>>> import numpy as np
>>> from numpy import linalg as LA
>>> np.set_printoptions(suppress=True, linewidth=100)
>>> M = np.load("test5.npy")
>>> M
array([[-0.08, -2.52,  1.58,  2.84,  2.84],
       [-2.3 , -2.3 , -3.12,  0.9 ,  1.97],
       [ 1.12, -0.99,  4.52,  1.45,  0.53],
       [ 2.45, -2.37, -0.6 , -3.56, -0.59],
       [-0.74, -0.08, -0.2 ,  1.52, -4.7 ],
       [-1.  , -1.8 ,  0.87, -3.8 ,  2.36],
       [ 1.31, -0.63, -4.25, -1.35, -1.73],
       [-2.05,  1.27, -3.8 , -0.01,  2.18],
       [ 3.7 , -2.74,  0.89,  1.72, -0.21],
       [-4.04, -0.21,  1.3 ,  2.19,  1.46],
       [-2.18, -1.57,  2.36, -0.08,  3.5 ],
       [ 1.39, -3.62,  2.45,  1.16,  1.62],
       [-2.55,  1.77, -3.23, -1.85,  1.23]])
>>> z = M[:, 0] > np.median(M[:, 0])
>>> r0 = M[z].mean(axis=0) - M[~z].mean(axis=0)
>>> np.argsort(-np.abs(r0).round(6), kind="stable")
array([0, 1, 2, 4, 3])
>>> ((M - M.mean(axis=0)) @ r0 > 0).astype(int)
array([1, 0, 1, 1, 1, 0, 0, 0, 1, 0, 0, 1, 0])
>>> z.astype(int)
array([1, 0, 1, 1, 0, 0, 1, 0, 1, 0, 0, 1, 0])
>>> round((((M - M.mean(axis=0)) @ r0 > 0) == z).mean(), 2)
np.float64(0.85)
>>> C = M[[2, 4]].astype(float)
>>> for _ in range(5):
...     z = LA.norm(M[:, None] - C, axis=-1).argmin(axis=1)
...     C = np.array([M[z == j].mean(axis=0) for j in range(2)])
... 
>>> z
array([0, 1, 0, 0, 1, 0, 1, 1, 0, 0, 0, 0, 1])
>>> np.round(C[1] - C[0], 2)
array([-1.44,  1.98, -4.59, -0.4 , -1.65])
>>> x0 = np.array([0, 1, -2, -3, -2])
>>> rhs = M @ x0
>>> np.round(LA.pinv(M) @ M, 2) + 0
array([[1., 0., 0., 0., 0.],
       [0., 1., 0., 0., 0.],
       [0., 0., 1., 0., 0.],
       [0., 0., 0., 1., 0.],
       [0., 0., 0., 0., 1.]])
>>> np.round(LA.solve(M.T @ M, M.T @ rhs), 2) + 0
array([ 0.,  1., -2., -3., -2.])
>>> np.round(LA.lstsq(M, rhs)[0], 2) + 0
array([ 0.,  1., -2., -3., -2.])
>>> rng = np.random.default_rng(90446)
>>> rhs = rhs + 0.1 * rng.normal(size=13)
>>> rhs.round(2)
array([-19.92,  -2.73, -15.33,  10.67,   5.17,   3.12,  15.35,   4.48,  -9.34, -12.35, -12.91,
       -15.15,  11.47])
>>> coef, *_ = LA.lstsq(M, rhs)
>>> [round(float(LA.norm(LA.solve(M.T @ M + lam * np.eye(5), M.T @ rhs))), 2) for lam in (0, 1, 10, 100)]
[4.24, 4.19, 3.78, 2.1]
>>> round(LA.norm(rhs - M @ coef), 2)
np.float64(0.25)
>>> coef.round()
array([-0.,  1., -2., -3., -2.])
>>> P = M @ LA.solve(M.T @ M, M.T)
>>> LA.matrix_rank(np.eye(13) - P)
np.int64(8)
>>> np.round(P @ M[:, 0], 2)
array([-0.08, -2.3 ,  1.12,  2.45, -0.74, -1.  ,  1.31, -2.05,  3.7 , -4.04, -2.18,  1.39, -2.55])
>>> np.round(LA.eigvalsh(P), 2) + 0
array([0., 0., 0., 0., 0., 0., 0., 0., 1., 1., 1., 1., 1.])
>>> np.round(np.diag(P), 2)
array([0.32, 0.51, 0.23, 0.44, 0.72, 0.52, 0.33, 0.34, 0.38, 0.4 , 0.28, 0.27, 0.23])
>>> out = np.c_[M[:, :3] @ np.array([[2, 0, 2], [1, 1, 2], [-3, 1, 0]]), np.array([5, -9, -6, 0, 9, -5, 0, -5, 9, 4, -6, -1, 5])]
>>> out.round(2)
array([[ -7.42,  -0.94,  -5.2 ,   5.  ],
       [  2.46,  -5.42,  -9.2 ,  -9.  ],
       [-12.31,   3.53,   0.26,  -6.  ],
       [  4.33,  -2.97,   0.16,   0.  ],
       [ -0.96,  -0.28,  -1.64,   9.  ],
       [ -6.41,  -0.93,  -5.6 ,  -5.  ],
       [ 14.74,  -4.88,   1.36,   0.  ],
       [  8.57,  -2.53,  -1.56,  -5.  ],
       [  1.99,  -1.85,   1.92,   9.  ],
       [-12.19,   1.09,  -8.5 ,   4.  ],
       [-13.01,   0.79,  -7.5 ,  -6.  ],
       [ -8.19,  -1.17,  -4.46,  -1.  ],
       [  6.36,  -1.46,  -1.56,   5.  ]])
>>> np.round(LA.norm(LA.qr(M)[0].T @ out, axis=0) ** 2 / ((out ** 2).sum(axis=0) + 1e-12), 2)
array([1.  , 1.  , 1.  , 0.34])
>>> LA.matrix_rank(out)
np.int64(4)
>>> arr = np.loadtxt("arr.csv", delimiter=",")
>>> arr
array([[-0.94,  0.38,  0.25, -0.21],
       [ 1.26,  0.1 , -1.21, -2.99],
       [-2.01,  1.25, -7.75, -1.75],
       [-0.71, -0.79,  0.59,  1.04],
       [ 1.74,  0.74,  1.48, -2.4 ],
       [ 0.06,  1.53,  1.14,  0.92],
       [-2.34, -1.02,  0.52,  1.53],
       [-3.65, -4.27,  1.2 ,  4.54],
       [-3.28, -2.49,  4.17,  5.71],
       [ 2.63,  0.9 ,  0.53, -2.83],
       [-2.59, -0.55, -3.23,  0.82],
       [ 0.94, -0.49, -0.17, -0.13],
       [-0.33, -0.82,  0.96,  0.9 ],
       [-2.52, -1.84,  0.72,  3.82],
       [ 1.04,  2.87, -4.82, -3.57],
       [ 2.87,  1.42,  0.99, -3.86],
       [ 3.47,  3.2 ,  1.58, -2.93],
       [ 3.06,  3.47, -2.83, -4.34],
       [ 0.28,  3.65, -1.35, -1.44],
       [-1.56, -1.43,  1.78,  2.14],
       [ 3.45,  3.35, -0.28, -4.36],
       [-2.69, -2.06,  2.16,  3.93],
       [-2.37,  1.07, -0.88,  1.71],
       [-0.3 , -2.67,  0.55,  1.86],
       [ 0.91, -1.8 ,  4.22,  0.1 ]])
>>> out = np.array([[0, 1, 0], [0, 0, 2], [3, 2, 1], [0, 2, 1]])
>>> LA.matrix_rank(arr @ out)
np.int64(3)
>>> LA.matrix_rank(np.vstack([arr, out.T]))
np.int64(4)
>>> x0 = np.array([3, -1, 0, -3])
>>> LA.norm(arr @ x0) <= LA.norm(arr, 2) * LA.norm(x0) + 1e-9
np.True_
>>> arr @ np.eye(4)[1]
array([ 0.38,  0.1 ,  1.25, -0.79,  0.74,  1.53, -1.02, -4.27, -2.49,  0.9 , -0.55, -0.49, -0.82,
       -1.84,  2.87,  1.42,  3.2 ,  3.47,  3.65, -1.43,  3.35, -2.06,  1.07, -2.67, -1.8 ])
>>> Ac = arr - arr.mean(axis=0)
>>> left, sv, Vt = LA.svd(Ac, full_matrices=False)
>>> np.round(Ac.mean(axis=0), 2) + 0
array([0., 0., 0., 0.])
>>> np.round(Vt[0] * np.sign(Vt[0, np.abs(Vt[0]).argmax()]), 2)
array([-0.45, -0.47,  0.34,  0.68])
>>> np.searchsorted(np.cumsum(sv ** 2) / (sv ** 2).sum(), 0.9) + 1
np.int64(2)
>>> LA.matrix_rank(Ac)
np.int64(4)
>>> sv.round(2)
array([20.38, 12.06,  5.1 ,  2.12])
>>> (np.sign(left[:, 0]) == np.sign(left[0, 0])).astype(int)
array([1, 0, 0, 1, 0, 1, 1, 1, 1, 0, 1, 0, 1, 1, 0, 0, 0, 0, 0, 1, 0, 1, 1, 1, 1])
>>> np.abs(Vt[0]).argmax()
np.int64(3)
>>> F = np.array([[-0.6, 0.4, -0.4, 0.3, 0.3, 1.4],
...     [0.1, 0.2, -1.8, 0.9, 0.0, -0.5],
...     [-1.6, 1.0, 0.7, -2.3, 0.4, 1.4],
...     [-1.5, 3.0, -1.7, 0.0, 0.0, -0.1],
...     [2.2, -0.5, 1.3, 1.4, 2.8, -0.5],
...     [-1.0, -0.4, -2.6, -0.8, -2.3, 1.5],
...     [0.2, -1.9, 1.1, -1.3, -0.2, 0.7],
...     [-0.5, 1.1, 0.5, -0.4, 1.1, 1.7]])
>>> out = np.c_[F[:, :5] @ np.array([[2, 0, 1, 0, 0],
...     [1, 2, 1, 2, 2],
...     [0, 0, 0, 0, 1],
...     [0, 2, 1, 2, 1],
...     [0, 2, 1, 1, 1]]), np.array([2, -4, 1, 0, 0, -4, -2, -5])]
>>> out.round(2)
array([[-0.8,  2. ,  0.4,  1.7,  1. ,  2. ],
       [ 0.4,  2.2,  1.2,  2.2, -0.5, -4. ],
       [-2.2, -1.8, -2.5, -2.2,  0.8,  1. ],
       [ 0. ,  6. ,  1.5,  6. ,  4.3,  0. ],
       [ 3.9,  7.4,  5.9,  4.6,  4.5,  0. ],
       [-2.4, -7. , -4.5, -4.7, -6.5, -4. ],
       [-1.5, -6.8, -3.2, -6.6, -4.2, -2. ],
       [ 0.1,  3.6,  1.3,  2.5,  3.4, -5. ]])
>>> np.round(LA.lstsq(F, out[:, 0])[0], 2) + 0
array([2., 1., 0., 0., 0., 0.])
>>> np.round(LA.norm(LA.qr(F)[0].T @ out, axis=0) ** 2 / ((out ** 2).sum(axis=0) + 1e-12), 2)
array([1.  , 1.  , 1.  , 1.  , 1.  , 0.53])
>>> LA.matrix_rank(out)
np.int64(6)
>>> P = F @ LA.solve(F.T @ F, F.T)
>>> np.round(LA.eigvalsh(P), 2) + 0
array([0., 0., 1., 1., 1., 1., 1., 1.])
>>> np.round(np.diag(P), 2)
array([0.82, 0.78, 0.8 , 0.67, 0.89, 0.96, 0.5 , 0.58])
>>> np.round(P @ F[:, 1], 2)
array([ 0.4,  0.2,  1. ,  3. , -0.5, -0.4, -1.9,  1.1])
>>> x0 = np.array([2, 0, -1, 0, -3, 1])
>>> rhs = F @ x0
>>> np.round(LA.pinv(F) @ F, 2) + 0
array([[1., 0., 0., 0., 0., 0.],
       [0., 1., 0., 0., 0., 0.],
       [0., 0., 1., 0., 0., 0.],
       [0., 0., 0., 1., 0., 0.],
       [0., 0., 0., 0., 1., 0.],
       [0., 0., 0., 0., 0., 1.]])
>>> rhs.round(2)
array([-0.3,  1.5, -3.7, -1.4, -5.8,  9. ,  0.6, -3.1])
>>> rhs = rhs + 0.02 * rng.normal(size=8)
>>> rhs.round(2)
array([-0.28,  1.46, -3.73, -1.39, -5.81,  9.01,  0.62, -3.1 ])
>>> coef, *_ = LA.lstsq(F, rhs)
>>> np.round(F.T @ (rhs - F @ coef), 2) + 0
array([0., 0., 0., 0., 0., 0.])
>>> round(LA.norm(rhs - F @ coef), 2)
np.float64(0.04)
>>> x0 = np.array([-2, -1, -9, 0, 8, 0])
>>> rhs = F @ x0
>>> coef, lr = np.zeros(6), 1 / LA.norm(F, 2) ** 2
>>> for i in range(30):
...     coef -= lr * F.T @ (F @ coef - rhs)
...     if i % 5 == 0: print(i, round(LA.norm(F @ coef - rhs), 2))
... 
0 17.02
5 8.8
10 6.81
15 5.78
20 5.08
25 4.53
>>> coef.round(2)
array([ 0.68,  1.47, -6.86,  1.18,  4.68,  1.72])
>>> F @ F
Traceback (most recent call last):
  File "<python-input-77>", line 1, in <module>
    F @ F
    ~~^~~
ValueError: matmul: Input operand 1 has a mismatch in its core dimension 0, with gufunc signature (n?,k),(k,m?)->(n?,m?) (size 8 is different from 6)
>>> G = F.T @ F
>>> np.round(LA.eigvalsh(G)[::-1], 2)
array([36.89, 18.36, 17.35,  5.02,  0.93,  0.2 ])
>>> np.allclose(G, G.T)
True
>>> LA.matrix_rank(G)
np.int64(6)
>>> (F @ F.T).shape
(8, 8)
>>> feats = np.loadtxt("case9.csv", delimiter=",")
>>> feats
array([[ 5., -5.,  0.],
       [ 4.,  0., -5.],
       [ 0., -5.,  0.],
       [ 3.,  0.,  4.],
       [ 0.,  0.,  0.],
       [ 4., -1.,  0.],
       [ 2.,  0., -4.]])
>>> round(LA.norm(feats[3] - feats[6]), 2)
np.float64(8.06)
>>> round(LA.norm(feats, 1), 2), round(LA.norm(feats, np.inf), 2)
(np.float64(18.0), np.float64(10.0))
>>> round(float(LA.norm(feats, "nuc")), 2)
22.41
>>> feats[3] @ feats[6]
np.float64(-10.0)
>>> x0 = np.array([6, 6, 7])
>>> np.einsum("ij,j->i", feats, x0)
array([  0., -11., -30.,  46.,   0.,  18., -16.])
>>> feats @ x0
array([  0., -11., -30.,  46.,   0.,  18., -16.])
>>> LA.norm(feats @ x0) <= LA.norm(feats, 2) * LA.norm(x0) + 1e-9
np.True_
>>> np.sign((feats @ x0).round(6))
array([ 0., -1., -1.,  1.,  0.,  1., -1.])
>>> out = feats + rng.integers(-2, 3, (7, 2)) @ rng.integers(-2, 3, (2, 3))
>>> out
array([[ 4., -6.,  0.],
       [ 2.,  0., -6.],
       [ 1., -4.,  0.],
       [ 5.,  2.,  4.],
       [-1., -1.,  0.],
       [ 6., -1.,  1.],
       [ 2.,  0., -4.]])
>>> np.round(LA.svd(out - feats, compute_uv=False), 2) + 0
array([4.44, 2.06, 0.  ])
>>> P = feats @ LA.solve(feats.T @ feats, feats.T)
>>> LA.matrix_rank(np.eye(7) - P)
np.int64(4)
>>> np.round(P @ feats[:, 1], 2) + 0
array([-5.,  0., -5.,  0.,  0., -1.,  0.])
>>> np.round(np.trace(P), 2)
np.float64(3.0)
>>> X = np.loadtxt("layer5.csv", delimiter=",")
>>> X
array([[4.05, 6.93, 5.91, 3.93, 7.97, 7.1 ],
       [4.04, 7.  , 5.9 , 4.  , 7.99, 6.98],
       [4.02, 6.96, 6.08, 4.07, 7.98, 6.97],
       [3.99, 7.11, 5.98, 3.98, 7.94, 6.93],
       [3.96, 6.98, 6.04, 4.01, 8.  , 7.05],
       [4.02, 7.07, 5.98, 3.95, 8.01, 6.99],
       [3.98, 7.06, 5.93, 3.96, 7.97, 7.01],
       [3.99, 7.05, 5.98, 3.97, 7.99, 7.  ],
       [4.02, 7.06, 6.01, 4.01, 8.  , 6.94],
       [4.04, 6.98, 6.  , 4.  , 8.01, 6.98],
       [4.04, 6.94, 6.06, 3.91, 7.91, 7.03],
       [3.99, 7.02, 6.02, 4.01, 8.03, 6.99],
       [0.96, 3.02, 4.06, 3.  , 4.15, 4.99],
       [1.01, 3.05, 3.98, 3.02, 4.1 , 4.92],
       [0.93, 3.01, 4.12, 2.99, 3.97, 4.97],
       [1.01, 2.93, 4.07, 3.02, 4.04, 4.94],
       [0.96, 2.94, 3.96, 3.02, 3.99, 5.15],
       [0.94, 3.  , 4.  , 2.99, 4.04, 4.96],
       [1.01, 2.93, 4.  , 2.96, 3.94, 4.97],
       [0.98, 2.91, 3.98, 3.  , 3.99, 4.98],
       [1.03, 3.04, 3.94, 3.07, 4.03, 5.  ],
       [0.9 , 2.94, 4.03, 2.96, 4.  , 4.98],
       [0.97, 3.03, 4.04, 3.02, 3.99, 5.01],
       [1.02, 2.98, 4.01, 3.03, 3.99, 5.02]])
>>> left, sv, Vt = LA.svd(X)
>>> np.argmax(sv[:-1] / (sv[1:] + 1e-6)) + 1
np.int64(2)
>>> out = left[:, :2] @ np.diag(sv[:2]) @ Vt[:2]
>>> round(LA.norm(X - out) / LA.norm(X), 2)
np.float64(0.01)
>>> LA.matrix_rank(out)
np.int64(2)
>>> np.round(LA.norm(X - out, 2), 2), np.round(sv[2], 2)
(np.float64(0.29), np.float64(0.29))
>>> z = rng.permutation(6)
>>> out = X[:, z] * rng.choice([-1, 1], 6)
>>> out
array([[ 5.91,  3.93, -6.93, -7.97,  7.1 , -4.05],
       [ 5.9 ,  4.  , -7.  , -7.99,  6.98, -4.04],
       [ 6.08,  4.07, -6.96, -7.98,  6.97, -4.02],
       [ 5.98,  3.98, -7.11, -7.94,  6.93, -3.99],
       [ 6.04,  4.01, -6.98, -8.  ,  7.05, -3.96],
       [ 5.98,  3.95, -7.07, -8.01,  6.99, -4.02],
       [ 5.93,  3.96, -7.06, -7.97,  7.01, -3.98],
       [ 5.98,  3.97, -7.05, -7.99,  7.  , -3.99],
       [ 6.01,  4.01, -7.06, -8.  ,  6.94, -4.02],
       [ 6.  ,  4.  , -6.98, -8.01,  6.98, -4.04],
       [ 6.06,  3.91, -6.94, -7.91,  7.03, -4.04],
       [ 6.02,  4.01, -7.02, -8.03,  6.99, -3.99],
       [ 4.06,  3.  , -3.02, -4.15,  4.99, -0.96],
       [ 3.98,  3.02, -3.05, -4.1 ,  4.92, -1.01],
       [ 4.12,  2.99, -3.01, -3.97,  4.97, -0.93],
       [ 4.07,  3.02, -2.93, -4.04,  4.94, -1.01],
       [ 3.96,  3.02, -2.94, -3.99,  5.15, -0.96],
       [ 4.  ,  2.99, -3.  , -4.04,  4.96, -0.94],
       [ 4.  ,  2.96, -2.93, -3.94,  4.97, -1.01],
       [ 3.98,  3.  , -2.91, -3.99,  4.98, -0.98],
       [ 3.94,  3.07, -3.04, -4.03,  5.  , -1.03],
       [ 4.03,  2.96, -2.94, -4.  ,  4.98, -0.9 ],
       [ 4.04,  3.02, -3.03, -3.99,  5.01, -0.97],
       [ 4.01,  3.03, -2.98, -3.99,  5.02, -1.02]])
>>> left, _, Vt = LA.svd(X.T @ out)
>>> z
array([2, 3, 1, 4, 5, 0])
>>> np.round(LA.lstsq(X, out)[0], 2) + 0
array([[ 0.,  0.,  0.,  0.,  0., -1.],
       [ 0.,  0., -1.,  0.,  0.,  0.],
       [ 1.,  0.,  0.,  0.,  0.,  0.],
       [ 0.,  1.,  0.,  0.,  0.,  0.],
       [ 0.,  0.,  0., -1.,  0.,  0.],
       [ 0.,  0.,  0.,  0.,  1.,  0.]])
>>> np.round(left @ Vt, 2) + 0
array([[ 0.,  0.,  0.,  0.,  0., -1.],
       [ 0.,  0., -1.,  0.,  0.,  0.],
       [ 1.,  0.,  0.,  0.,  0.,  0.],
       [ 0.,  1.,  0.,  0.,  0.,  0.],
       [ 0.,  0.,  0., -1.,  0.,  0.],
       [ 0.,  0.,  0.,  0.,  1.,  0.]])
